$ python -q
>>> import numpy as np
>>> import numpy.linalg as la
>>> np.set_printoptions(suppress=True, linewidth=200)
>>> f = np.array([2, 2, 1, 2, 1, 2, 1, 1, 1, 1, 2])
>>> X = f[np.abs(np.subtract.outer(np.arange(11), np.arange(11)))]
>>> X
array([[2, 2, 1, 2, 1, 2, 1, 1, 1, 1, 2],
       [2, 2, 2, 1, 2, 1, 2, 1, 1, 1, 1],
       [1, 2, 2, 2, 1, 2, 1, 2, 1, 1, 1],
       [2, 1, 2, 2, 2, 1, 2, 1, 2, 1, 1],
       [1, 2, 1, 2, 2, 2, 1, 2, 1, 2, 1],
       [2, 1, 2, 1, 2, 2, 2, 1, 2, 1, 2],
       [1, 2, 1, 2, 1, 2, 2, 2, 1, 2, 1],
       [1, 1, 2, 1, 2, 1, 2, 2, 2, 1, 2],
       [1, 1, 1, 2, 1, 2, 1, 2, 2, 2, 1],
       [1, 1, 1, 1, 2, 1, 2, 1, 2, 2, 2],
       [2, 1, 1, 1, 1, 2, 1, 2, 1, 2, 2]])
>>> vals, vecs = la.eigh(X)
>>> (vals > 1e-8).sum(), (vals < -1e-8).sum()
(np.int64(9), np.int64(2))
>>> vals.round(1)
array([-3.4, -1.1,  0.3,  0.4,  0.8,  1. ,  1.5,  1.6,  2.1,  2.4, 16.6])
>>> np.round(vecs.T @ vecs, 1) + 0
array([[1., 0., 0., 0., 0., 0., 0., 0., 0., 0., 0.],
       [0., 1., 0., 0., 0., 0., 0., 0., 0., 0., 0.],
       [0., 0., 1., 0., 0., 0., 0., 0., 0., 0., 0.],
       [0., 0., 0., 1., 0., 0., 0., 0., 0., 0., 0.],
       [0., 0., 0., 0., 1., 0., 0., 0., 0., 0., 0.],
       [0., 0., 0., 0., 0., 1., 0., 0., 0., 0., 0.],
       [0., 0., 0., 0., 0., 0., 1., 0., 0., 0., 0.],
       [0., 0., 0., 0., 0., 0., 0., 1., 0., 0., 0.],
       [0., 0., 0., 0., 0., 0., 0., 0., 1., 0., 0.],
       [0., 0., 0., 0., 0., 0., 0., 0., 0., 1., 0.],
       [0., 0., 0., 0., 0., 0., 0., 0., 0., 0., 1.]])
>>> np.round(la.eigvalsh(X + 5 * np.eye(11)), 1)
array([ 1.6,  3.9,  5.3,  5.4,  5.8,  6. ,  6.5,  6.6,  7.1,  7.4, 21.6])
>>> np.unique(vals.round(6) + 0, return_counts=True)[1]
array([1, 1, 1, 1, 1, 1, 1, 1, 1, 1, 1])
>>> np.round(la.eigvalsh(X @ X), 1)
array([  0.1,   0.2,   0.6,   1. ,   1.2,   2.2,   2.6,   4.3,   5.5,  11.8, 274.6])
>>> np.abs(vecs[:, -1]).round(6).argmax()
np.int64(5)
>>> out = np.array([[1, 0],
...     [5, -2],
...     [-5, -2],
...     [3, 4],
...     [1, -4],
...     [-2, 1],
...     [2, 0],
...     [-1, 2],
...     [5, -2],
...     [3, -3],
...     [4, 5]])
>>> np.vstack([X, out.T]).shape
(13, 11)
>>> out.T @ X.T
array([[27, 20, 16, 23, 25, 22, 26, 22, 24, 31, 21],
       [ 7, -9,  2, -5, -3, -3,  1, -2,  1, -5,  4]])
>>> la.matrix_rank(np.vstack([X, out.T]))
np.int64(11)
>>> X @ out
array([[27,  7],
       [20, -9],
       [16,  2],
       [23, -5],
       [25, -3],
       [22, -3],
       [26,  1],
       [22, -2],
       [24,  1],
       [31, -5],
       [21,  4]])
>>> la.matrix_rank(X @ out)
np.int64(2)
>>> np.einsum("ij->j", X)
array([16, 16, 16, 17, 17, 18, 17, 17, 16, 16, 16])
>>> np.einsum("ij,ij->i", X, X)
array([26, 26, 26, 29, 29, 32, 29, 29, 26, 26, 26])
>>> vec = np.array([3, -1, 0, 1, 0, -2, -2, -1, -3, -2, -3])
>>> y = X @ vec
>>> y
array([-12, -10, -13, -11, -15, -17, -17, -19, -17, -20, -15])
>>> np.round(la.solve(X, y), 1) + 0
array([ 3., -1.,  0.,  1.,  0., -2., -2., -1., -3., -2., -3.])
>>> np.round(la.solve(X.T, X[8]), 1) + 0
array([0., 0., 0., 0., 0., 0., 0., 0., 1., 0., 0.])
>>> np.round(la.solve(X, y + X[:, 3]), 1) + 0
array([ 3., -1.,  0.,  2.,  0., -2., -2., -1., -3., -2., -3.])
>>> np.round(la.solve(X, -3 * y), 1) + 0
array([-9.,  3.,  0., -3.,  0.,  6.,  6.,  3.,  9.,  6.,  9.])
>>> out = X / la.norm(X, axis=1, keepdims=True)
>>> cov = out @ out.T
>>> cov[9].round(1)
array([0.8, 0.9, 0.8, 0.9, 0.9, 0.9, 0.9, 0.9, 0.9, 1. , 0.9])
>>> (cov - 2 * np.eye(11)).round(6).argmax(axis=1)
array([2, 3, 4, 5, 6, 3, 4, 5, 4, 7, 0])
>>> cov = X.T @ X
>>> (X @ X.T).shape
(11, 11)
>>> np.round(la.eigvalsh(cov)[::-1], 1)
array([274.6,  11.8,   5.5,   4.3,   2.6,   2.2,   1.2,   1. ,   0.6,   0.2,   0.1])
>>> E = np.loadtxt("x.csv", delimiter=",")
>>> E
array([[6., 6., 8., 7., 6., 0., 9., 0., 0., 0., 0., 0., 0.],
       [7., 7., 8., 2., 8., 2., 7., 0., 0., 0., 0., 0., 0.],
       [7., 9., 5., 5., 6., 9., 8., 0., 0., 0., 0., 0., 0.],
       [4., 3., 1., 0., 5., 9., 0., 0., 0., 0., 0., 0., 0.],
       [6., 9., 3., 1., 2., 4., 0., 0., 0., 0., 0., 0., 0.],
       [2., 6., 2., 8., 9., 9., 9., 0., 0., 0., 0., 0., 0.],
       [6., 9., 9., 7., 2., 6., 7., 0., 0., 0., 0., 0., 0.],
       [0., 0., 0., 0., 0., 0., 0., 3., 3., 5., 2., 4., 2.],
       [0., 0., 0., 0., 0., 0., 0., 3., 4., 3., 5., 0., 2.],
       [0., 0., 0., 0., 0., 0., 0., 3., 5., 4., 1., 3., 5.],
       [0., 0., 0., 0., 0., 0., 0., 0., 0., 2., 1., 0., 2.],
       [0., 0., 0., 0., 0., 0., 0., 0., 4., 5., 2., 1., 4.],
       [0., 0., 0., 0., 0., 0., 0., 2., 1., 2., 5., 2., 1.]])
>>> th = np.radians(60)
>>> Rm = np.eye(13)
>>> Rm[8, 8] = Rm[10, 10] = np.cos(th)
>>> Rm[8, 10], Rm[10, 8] = -np.sin(th), np.sin(th)
>>> out = E @ Rm.T
>>> np.allclose(E @ E.T, out @ out.T)
True
>>> np.round(la.svd(E, compute_uv=False), 1), np.round(la.svd(out, compute_uv=False), 1)
(array([40.1, 16.4, 11.9,  9.9,  6.6,  5.4,  3.7,  3.5,  2.8,  1.9,  1.6,  1.5,  1. ]), array([40.1, 16.4, 11.9,  9.9,  6.6,  5.4,  3.7,  3.5,  2.8,  1.9,  1.6,  1.5,  1. ]))
>>> np.round(la.det(Rm), 1), np.trace(Rm)
(np.float64(1.0), np.float64(12.0))
>>> np.trace(E)
np.float64(50.0)
>>> np.allclose(E, E.T)
False
>>> np.round(np.abs(la.eigvals(E)).max(), 1)
np.float64(39.2)
>>> Q, vecs = la.qr(E[:, :9])[0], la.qr(E[:, 9:])[0]
>>> sigma = la.svd(Q.T @ vecs, compute_uv=False)
>>> np.round(np.degrees(np.arccos(sigma.clip(0, 1))), 1)
array([18.1, 30.1, 90. , 90. ])
>>> np.round(la.norm(Q @ Q.T - vecs @ vecs.T, 2), 1)
np.float64(1.0)
>>> f = np.array([1, 0])
>>> np.cross(E[1, :3], E[0, :3])
array([ 8., -8.,  0.])
>>> np.correlate(E[1], E[0], "full")
array([  0.,   0.,   0.,   0.,   0.,   0.,  63.,  63., 114., 109., 225., 184., 273., 174., 180., 125., 116.,  54.,  42.,   0.,   0.,   0.,   0.,   0.,   0.])
>>> F = np.load("block3.npy")
>>> F
array([[ 0,  0,  0,  0,  0],
       [ 4, -4,  2,  6,  4],
       [ 2, -2,  1,  3,  2],
       [ 0,  0,  0,  0,  0],
       [ 2, -2,  1,  3,  2],
       [ 0,  0,  0,  0,  0],
       [ 2, -2,  1,  3,  2],
       [-4,  4, -2, -6, -4]])
>>> # rank 1
>>> Uu, sigma, vt = la.svd(F)
>>> sigma.round(1) + 0
array([15.6,  0. ,  0. ,  0. ,  0. ])
>>> out = Uu[:, :1] @ np.diag(sigma[:1]) @ vt[:1]
>>> round(la.norm(F - out, 2), 1), round(sigma[1], 1)
(np.float64(0.0), np.float64(0.0))
>>> np.unique(F.round(6), axis=0).shape
(4, 5)
>>> np.abs(np.diag(la.qr(F)[1])) > 1e-9
array([ True, False, False, False, False])
>>> la.lstsq(F[:-1].T, F[-1])[2]
np.int32(1)
>>> np.allclose(F[:-1].T @ la.lstsq(F[:-1].T, F[-1])[0], F[-1])
True
>>> round(np.trace(la.pinv(F) @ F), 1)
np.float64(1.0)
>>> Uu, sigma, vt = la.svd(F)
>>> vecs = vt[:(sigma > 1e-8).sum()]
>>> rng = np.random.default_rng(23663)
>>> vec = F[2] + 3 * F[5] + rng.integers(2) * np.eye(5)[1]
>>> vec
array([ 2., -2.,  1.,  3.,  2.])
>>> round(la.norm(vec - vecs.T @ vecs @ vec), 1)
np.float64(0.0)
>>> np.allclose(vecs.T @ vecs @ vec, vec)
True
>>> np.round(vecs.T @ vecs, 1) + 0
array([[ 0.2, -0.2,  0.1,  0.3,  0.2],
       [-0.2,  0.2, -0.1, -0.3, -0.2],
       [ 0.1, -0.1,  0. ,  0.1,  0.1],
       [ 0.3, -0.3,  0.1,  0.4,  0.3],
       [ 0.2, -0.2,  0.1,  0.3,  0.2]])
>>> la.matrix_rank(np.vstack([F, vec]))
np.int64(1)
>>> [round(float(x), 1) for x in la.svd(F, compute_uv=False)[:3]]
[15.6, 0.0, 0.0]
>>> mat = np.load("w.npy")
>>> mat.round(1) + 0
array([[-0.6,  0. , -0.6,  0.2,  0.5],
       [ 0.4, -0.7,  0. ,  0.5,  0.3],
       [ 0.6,  0.3, -0.7,  0.2, -0.2],
       [ 0.2, -0.3, -0.2, -0.8,  0.4],
       [ 0.3,  0.6,  0.4,  0.1,  0.7]])
>>> # orthonormal columns
>>> f = np.array([5, 5, 3, 3, 4])
>>> out = mat + np.outer(f, np.eye(5)[2])
>>> la.matrix_rank(out - mat)
np.int64(1)
